$ python -q
>>> import numpy as np
>>> np.set_printoptions(suppress=True, linewidth=120)
>>> rnd = lambda a: np.round(a, 3) + 0
>>> F = np.load("test11.npy")
>>> F
array([[-0.5, -2.2,  1.5, -0.5],
       [ 0.5,  0.4, -2. , -0.9],
       [ 1.8, -2.5, -1.5, -1.1],
       [-0.3, -0.9, -5. ,  0.8]])
>>> left, sig, Vt = np.linalg.svd(F, full_matrices=False)
>>> rnd(sig)
array([5.888, 3.627, 1.964, 0.784])
>>> np.allclose(left * sig @ Vt, F)
True
>>> rnd(np.cumsum(sig ** 2) / np.sum(sig ** 2))
array([0.663, 0.914, 0.988, 1.   ])
>>> rnd(left.T @ F @ Vt.T)
array([[5.888, 0.   , 0.   , 0.   ],
       [0.   , 3.627, 0.   , 0.   ],
       [0.   , 0.   , 1.964, 0.   ],
       [0.   , 0.   , 0.   , 0.784]])
>>> rnd(np.abs(Vt[0]))
array([0.11 , 0.191, 0.975, 0.015])
>>> (sig > 1e-8).sum()
np.int64(4)
>>> np.abs(left[:, 0]).round(6).argmax()
np.int64(3)
>>> rnd(sig / sig[0])
array([1.   , 0.616, 0.334, 0.133])
>>> left.shape, sig.shape, Vt.shape
((4, 4), (4,), (4, 4))
>>> vec = np.array([6, 6, 0, 3])
>>> target = F @ vec
>>> coef, lr = np.zeros(4), 1 / np.linalg.norm(F, 2) ** 2
>>> for i in range(3):
...     coef -= lr * F.T @ (F @ coef - target)
...     if i % 1 == 0: print(i, round(np.linalg.norm(F @ coef - target), 3))
... 
0 14.435
1 11.281
2 9.384
>>> rnd(np.linalg.cond(F))
np.float64(7.506)
>>> rnd(np.poly(F))
array([  1.   ,   0.8  , -14.39 ,   5.474,  32.911])
>>> rnd(np.linalg.det(2 * F)), rnd(np.linalg.det(F))
(np.float64(526.576), np.float64(32.911))
>>> rnd(np.linalg.eigvals(F).sum().real)
np.float64(-0.8)
>>> proj = np.triu(np.array([[0, 0, 2, 0], [2, 2, 0, 2], [2, 0, 1, 0], [2, 2, 1, 1]]), 1) + np.eye(4)
>>> M2 = proj @ F @ np.linalg.inv(proj)
>>> rnd(proj @ F - F @ proj)
array([[  3.6,  -5. ,  -2. ,   2.2],
       [ -0.6,  -1.8, -11. ,   0.8],
       [  0. ,   0. ,  -3.6,   5. ],
       [  0. ,   0. ,   0.6,   1.8]])
>>> rnd(np.trace(M2)), np.trace(F)
(np.float64(-0.8), np.float64(-0.8))
>>> np.linalg.matrix_rank(M2)
np.int64(4)
>>> rnd(M2)
array([[  3.1,  -7.2,  -7.7,  11.7],
       [ -0.1,  -1.4, -11.8,   3.5],
       [  1.8,  -2.5,  -5.1,   3.9],
       [ -0.3,  -0.9,  -4.4,   2.6]])
>>> rnd(np.poly(M2))
array([  1.   ,   0.8  , -14.39 ,   5.474,  32.911])
>>> W0 = np.array([[2, 3, 0], [2, 3, 3], [-3, 2, -2], [-2, -3, 2]])
>>> W0[3] = W0[2]
>>> W0
array([[ 2,  3,  0],
       [ 2,  3,  3],
       [-3,  2, -2],
       [-3,  2, -2]])
>>> vec = np.array([-1, -2, 3])
>>> target = W0 @ vec
>>> coef, lr = np.zeros(3), 1 / np.linalg.norm(W0, 2) ** 2
>>> for i in range(10):
...     coef -= lr * W0.T @ (W0 @ coef - target)
...     if i % 2 == 0: print(i, round(np.linalg.norm(W0 @ coef - target), 3))
... 
0 5.949
2 4.172
4 3.568
6 3.066
8 2.636
>>> rnd(np.linalg.cond(W0))
np.float64(3.705)
>>> rng = np.random.default_rng(99)
>>> z = rng.permutation(3)
>>> M2 = W0[:, z] * rng.choice([-1, 1], 3)
>>> M2
array([[ 2,  0, -3],
       [ 2,  3, -3],
       [-3, -2, -2],
       [-3, -2, -2]])
>>> left, _, Vt = np.linalg.svd(W0.T @ M2)
>>> z
array([0, 2, 1])
>>> rnd(np.linalg.lstsq(W0, M2)[0])
array([[ 1.,  0.,  0.],
       [ 0.,  0., -1.],
       [ 0.,  1.,  0.]])
>>> rnd(left @ Vt)
array([[ 1.,  0.,  0.],
       [ 0.,  0., -1.],
       [ 0.,  1.,  0.]])
>>> M2 = np.c_[W0[:, :2] @ np.array([[3, 2], [0, -1]]), np.array([0, 0, 2, 0])]
>>> M2
array([[ 6,  1,  0],
       [ 6,  1,  0],
       [-9, -8,  2],
       [-9, -8,  0]])
>>> rnd(np.linalg.norm(np.linalg.qr(W0)[0].T @ M2, axis=0) ** 2 / ((M2 ** 2).sum(axis=0) + 1e-12))
array([1. , 1. , 0.5])
>>> rnd(np.linalg.lstsq(W0, M2[:, 0])[0])
array([3., 0., 0.])
>>> np.linalg.matrix_rank(np.c_[W0, M2])
np.int64(4)
